$ ipython --no-banner

In [1]: import numpy as np

In [2]: np.set_printoptions(suppress=True, linewidth=160)

In [3]: def rnd(a):
   ...:     return np.round(a, 2) + 0
   ...: 

In [4]: arr = np.load("arr.npy")

In [5]: arr
Out[5]: 
array([[ 0, -9,  9],
       [ 0, -4,  4],
       [ 0,  0, -1]])

In [6]: rnd(np.linalg.det(arr.T))
Out[6]: np.float64(0.0)

In [7]: np.einsum("ii->", arr)
Out[7]: np.int64(-5)

In [8]: [round(float(x), 2) for x in np.linalg.svd(arr, compute_uv=False)[:3]]
Out[8]: [13.95, 0.71, 0.0]

In [9]: np.linalg.matrix_rank(arr, rtol=0.1)
Out[9]: np.int64(1)

In [10]: rnd(np.linalg.norm(arr, 2) / np.linalg.norm(arr))
Out[10]: np.float64(1.0)

In [11]: np.argsort(-np.linalg.norm(arr, axis=0).round(6), kind="stable")[:3]
Out[11]: array([2, 1, 0])

In [12]: other = np.array([[6, 4, 5], [1, 2, 5]])

In [13]: cent = np.kron(other, arr)

In [14]: cent
Out[14]: 
array([[  0, -54,  54,   0, -36,  36,   0, -45,  45],
       [  0, -24,  24,   0, -16,  16,   0, -20,  20],
       [  0,   0,  -6,   0,   0,  -4,   0,   0,  -5],
       [  0,  -9,   9,   0, -18,  18,   0, -45,  45],
       [  0,  -4,   4,   0,  -8,   8,   0, -20,  20],
       [  0,   0,  -1,   0,   0,  -2,   0,   0,  -5]])

In [15]: np.linalg.matrix_rank(cent)
Out[15]: np.int64(4)

In [16]: cent.shape
Out[16]: (6, 9)

In [17]: f, g = arr[0], arr[1]

In [18]: f @ f
Out[18]: np.int64(162)

In [19]: pr = (f @ g) / (f @ f) * f

In [20]: rnd(np.linalg.norm(f + g) ** 2 + np.linalg.norm(f - g) ** 2)
Out[20]: np.float64(388.0)

In [21]: np.linalg.matrix_rank(np.outer(f, g))
Out[21]: np.int64(1)

In [22]: pr
Out[22]: array([ 0., -4.,  4.])
